$ python3 -q
>>> import numpy as np
>>> import numpy.linalg as la
>>> np.set_printoptions(precision=3, suppress=True, linewidth=200)
>>> m1 = np.load("w.npy")
>>> print(m1)
[[0.117 0.117 0.117 0.195 0.195]
 [0.117 0.117 0.117 0.195 0.195]
 [0.117 0.117 0.117 0.195 0.195]
 [0.195 0.195 0.195 0.325 0.325]
 [0.195 0.195 0.195 0.325 0.325]]
>>> r = la.matrix_rank(m1)
>>> print(r)
1
>>> N = la.svd(m1)[2][r:].T
>>> print(np.allclose(m1 @ N, 0))
True
>>> print(np.round(m1 @ N, 3) + 0)
[[0. 0. 0. 0.]
 [0. 0. 0. 0.]
 [0. 0. 0. 0.]
 [0. 0. 0. 0.]
 [0. 0. 0. 0.]]
>>> print([int(la.matrix_rank(m1[:, :j + 1])) for j in range(5)])
[1, 1, 1, 1, 1]
>>> print([int(la.matrix_rank(np.delete(m1, i, axis=0))) for i in range(5)])
[1, 1, 1, 1, 1]
>>> print([int(la.matrix_rank(m1[:i])) for i in range(1, len(m1) + 1)])
[1, 1, 1, 1, 1]
>>> x0 = np.array([-8, -9, -7, 1, -6])
>>> print(round((x0 - m1 @ x0) @ (m1 @ x0), 3))
-0.0
>>> print(m1 @ x0)
[-3.779 -3.779 -3.779 -6.299 -6.299]
>>> mat = np.load("data.npy")
>>> print(mat)
[[-0.414 -0.291  0.06 ]
 [-0.641 -0.735  0.129]
 [ 0.925  0.887 -0.235]
 [-0.363 -0.226  0.05 ]
 [-0.1    0.558 -0.03 ]
 [-0.821 -0.578  0.149]
 [-0.876 -0.867  0.207]
 [-0.706 -0.793  0.149]
 [-0.675 -0.354  0.1  ]
 [-0.983 -0.914  0.31 ]
 [ 0.31  -0.159 -0.02 ]
 [ 0.84   0.515 -0.149]
 [-0.38  -0.686  0.09 ]
 [ 0.478  0.178 -0.06 ]
 [ 0.834  0.793 -0.178]
 [ 0.414  0.291 -0.06 ]
 [ 0.217  0.3   -0.04 ]
 [ 0.363  0.226 -0.05 ]]
>>> Ac = mat - mat.mean(axis=0)
>>> vecs = la.svd(Ac)[2][:2]
>>> M2 = Ac - Ac @ vecs.T @ vecs
>>> print(np.round(la.norm(M2) / la.norm(Ac), 3))
0.033
>>> print(M2.std(axis=0))
[0.004 0.003 0.028]
>>> print(np.diag(vecs.T @ vecs))
[0.984 0.99  0.026]
>>> print((Ac @ vecs.T).std(axis=0))
[0.839 0.178]
>>> W0 = np.load("run4.npy")
>>> print(W0)
[[ 3.  2.  0.  0.]
 [ 2. -1.  2.  0.]
 [ 0.  2.  1.  2.]
 [ 0.  0.  2.  3.]]
>>> print(np.allclose(W0, W0.T))
True
>>> print((W0 + W0.T) / 2)
[[ 3.  2.  0.  0.]
 [ 2. -1.  2.  0.]
 [ 0.  2.  1.  2.]
 [ 0.  0.  2.  3.]]
>>> print(round(np.abs(la.eigvals(W0)).max(), 3))
4.654
>>> print(round(la.det(W0), 3))
-29.0
>>> print(W0 @ W0)
[[13.  4.  4.  0.]
 [ 4.  9.  0.  4.]
 [ 4.  0.  9.  8.]
 [ 0.  4.  8. 13.]]
>>> K = np.load("out1.npy")
>>> print(K)
[[ 4 -3 -4  5]
 [ 0  0  0  3]
 [ 0  0  4  1]
 [ 0  0  0  2]]
>>> u, r1 = K[1], K[2]
>>> print(u @ r1)
3
>>> p = (u @ r1) / (u @ u) * u
>>> print(r1 - p)
[0. 0. 4. 0.]
>>> print(p)
[0. 0. 0. 1.]
>>> print(np.round(la.norm(u + r1) ** 2 + la.norm(u - r1) ** 2, 3))
52.0
>>> print((r1 - p) @ u)
0.0
>>> print(la.matrix_rank(np.outer(u, r1)))
1
>>> print(la.matrix_rank(K - K[0, 0] * np.eye(4)))
3
>>> print(K @ K)
[[ 16 -12 -32  17]
 [  0   0   0   6]
 [  0   0  16   6]
 [  0   0   0   4]]
>>> print([int(la.matrix_rank(la.matrix_power(K, p))) for p in range(1, 5)])
[3, 3, 3, 3]
>>> print(la.matrix_power(K - np.diag(np.diag(K)), 4))
[[0 0 0 0]
 [0 0 0 0]
 [0 0 0 0]
 [0 0 0 0]]
>>> print(np.sort(la.eigvals(K)))
[0. 2. 4. 4.]
>>> print(K @ K)
[[ 16 -12 -32  17]
 [  0   0   0   6]
 [  0   0  16   6]
 [  0   0   0   4]]
>>> print(np.allclose(K, K.T))
False
>>> print((K + K.T) / 2)
[[ 4.  -1.5 -2.   2.5]
 [-1.5  0.   0.   1.5]
 [-2.   0.   4.   0.5]
 [ 2.5  1.5  0.5  2. ]]
>>> print((K - K.T) / 2)
[[ 0.  -1.5 -2.   2.5]
 [ 1.5  0.   0.   1.5]
 [ 2.   0.   0.   0.5]
 [-2.5 -1.5 -0.5  0. ]]
>>> print(la.matrix_power(K, 3))
[[  64  -48 -192   46]
 [   0    0    0   12]
 [   0    0   64   28]
 [   0    0    0    8]]
>>> la.determinant(K)
Traceback (most recent call last):
  File "<python-input-52>", line 1, in <module>
    la.determinant(K)
    ^^^^^^^^^^^^^^
AttributeError: module 'numpy.linalg' has no attribute 'determinant'
>>> print(np.allclose(K @ K.T, K.T @ K))
False
>>> U, sigma, Vt = la.svd(K)
>>> vecs = Vt[:(sigma > 1e-8).sum()]
>>> rng = np.random.default_rng(78)
>>> x0 = K[0] + -1 * K[2] + rng.integers(2) * np.eye(4)[1]
>>> print(x0)
[ 4. -2. -8.  4.]
>>> print(la.matrix_rank(np.vstack([K, x0])))
4
>>> print(np.diag(vecs.T @ vecs))
[0.64 0.36 1.   1.  ]
>>> print(np.allclose(vecs.T @ vecs @ x0, x0))
False
>>> print(np.round(la.norm(x0 - vecs.T @ vecs @ x0), 3))
0.8
>>> proj = np.triu(np.array([[-3, -1, -1, -3], [0, 1, -2, -2], [-1, 0, 0, 3], [0, -1, 1, -3]]), 1) + np.eye(4)
>>> M2 = proj @ K @ la.inv(proj)
>>> print(proj @ K - K @ proj)
[[ 0.  4. -6.  8.]
 [ 0.  0. -8. -6.]
 [ 0.  0.  0. -6.]
 [ 0.  0.  0.  0.]]
>>> print(np.poly(M2))
[  1. -10.  32. -32.   0.]
>>> print(M2)
[[ 4.  1. -2. 15.]
 [ 0.  0. -8. 21.]
 [ 0.  0.  4. -5.]
 [ 0.  0.  0.  2.]]
>>> A = np.loadtxt("a.csv", delimiter=",")
>>> print(A)
[[ 2.  0. -1. -2.  0. -1.]
 [-1.  4.  1. -3.  5. -3.]]
>>> print(la.norm(A, axis=1).argmax())
1
>>> print(np.round(la.norm(A, 1), 3), round(float(la.norm(A, np.inf)), 3))
5.0 17.0
>>> print(round(float(la.norm(A, "nuc")), 3))
10.905
>>> print(round(float(la.norm(A[1], 1)), 3), round(la.norm(A[1], np.inf), 3))
17.0 5.0
>>> J = np.loadtxt("block0.csv", delimiter=",")
>>> print(J)
[[ 0.658 -0.395 -0.263]
 [-0.395  0.237  0.158]
 [-0.263  0.158  0.105]]
>>> x0 = np.array([1, 1, 5])
>>> print(J @ x0)
[-1.053  0.632  0.421]
>>> print(np.eye(3) - J)
[[ 0.342  0.395  0.263]
 [ 0.395  0.763 -0.158]
 [ 0.263 -0.158  0.895]]
>>> print(round(np.trace(J), 3))
1.0
>>> data = np.load("mat.npy")
>>> print(data)
[[ 2  0 -3]
 [ 0  0  3]
 [ 0  0  0]
 [ 0  0  0]]
>>> print(np.unravel_index(np.abs(data).argmax(), data.shape))
(np.int64(0), np.int64(2))
>>> print(round(la.norm(data), 3))
4.69
>>> print(la.svd(data, compute_uv=False))
[4.497 1.334 0.   ]
>>> print(np.abs(data).max())
3
>>> print(la.norm(data, axis=0))
[2.    0.    4.243]
>>> print(np.round(la.norm(data) ** 2 / la.norm(data, 2) ** 2, 3))
1.088
>>> x0 = np.array([2, 1, 1])
>>> print(np.sign((data @ x0).round(6)))
[1 1 0 0]
>>> print(la.norm(data @ x0) <= la.norm(data, 2) * la.norm(x0) + 1e-9)
True
>>> print((data @ x0).argmax())
1
>>> print(data * x0)
[[ 4  0 -3]
 [ 0  0  3]
 [ 0  0  0]
 [ 0  0  0]]
>>> print(data @ x0)
[1 3 0 0]
>>> print((data * x0).sum(axis=1))
[1 3 0 0]
>>> E = np.loadtxt("x.csv", delimiter=",")
>>> print(E)
[[-0.913  0.165  0.476]
 [ 0.165 -0.688  0.9  ]
 [ 0.476  0.9    1.601]]
>>> vals, vecs = la.eigh(E)
>>> x0 = np.array([-2, 2, 0])
>>> print(np.round(x0 @ E @ x0 / (x0 @ x0), 3), np.round(vals[0], 3), round(vals[-1], 3))
-0.966 -1.0 2.0
>>> print((np.sign(vecs[:, -1].round(6)) == np.sign(vecs[0, -1].round(6))).astype(int))
[1 1 1]
>>> print(vecs * np.maximum(vals, 0) @ vecs.T)
[[0.058 0.11  0.317]
 [0.11  0.208 0.6  ]
 [0.317 0.6   1.734]]
>>> print(np.abs(E).sum(axis=1).max(), round(float(np.abs(vals).max()), 3))
2.977 2.0
>>> print(vecs * np.abs(vals) @ vecs.T)
[[1.029 0.055 0.159]
 [0.055 1.103 0.3  ]
 [0.159 0.3   1.867]]
>>> u, r1 = E[2], E[1]
>>> print(np.round(u @ u, 3))
3.6
>>> print(np.round(u @ r1, 3))
0.9
>>> p = (u @ r1) / (u @ u) * u
>>> print(r1 - p)
[ 0.046 -0.913  0.5  ]
>>> print(np.outer(u, r1))
[[ 0.079 -0.327  0.428]
 [ 0.149 -0.619  0.81 ]
 [ 0.264 -1.101  1.441]]
>>> print(p)
[0.119 0.225 0.4  ]
>>> print(round((r1 - p) @ u, 3))
0.0
>>> print(la.matrix_rank(np.outer(u, r1)))
1
>>> print(np.round(la.norm(u + r1) ** 2 + la.norm(u - r1) ** 2, 3))
9.821
>>> print(round(float(np.einsum("ij,ji->", E, E)), 3))
5.998
>>> print(np.kron(np.eye(2, dtype=int), E))
[[-0.913  0.165  0.476 -0.     0.     0.   ]
 [ 0.165 -0.688  0.9    0.    -0.     0.   ]
 [ 0.476  0.9    1.601  0.     0.     0.   ]
 [-0.     0.     0.    -0.913  0.165  0.476]
 [ 0.    -0.     0.     0.165 -0.688  0.9  ]
 [ 0.     0.     0.     0.476  0.9    1.601]]
>>> print(np.round(np.poly(E), 3) + 0)
[ 1.     0.    -2.999 -1.999]
>>> print(np.round(la.det(2 * E), 3), np.round(la.det(E), 3))
15.991 1.999
>>> vals, vecs = la.eigh(E)
>>> print(la.svd(E, compute_uv=False))
[2.    1.    0.999]
>>> print(np.abs(vecs[:, -1]).round(6).argmax())
2
>>> print(np.round(vecs.T @ E @ vecs, 3) + 0)
[[-1.     0.     0.   ]
 [ 0.    -0.999  0.   ]
 [ 0.     0.     2.   ]]
>>> Ac = (mat - mat.mean(axis=0)) / mat.std(axis=0)
>>> print(np.argwhere(np.abs(Ac) > 2))
[[9 2]]
>>> print(Ac.std(axis=0))
[1. 1. 1.]
>>> beta = la.lstsq(np.delete(Ac, 2, axis=1), Ac[:, 2])[0]
>>> print(beta)
[-0.58 -0.42]
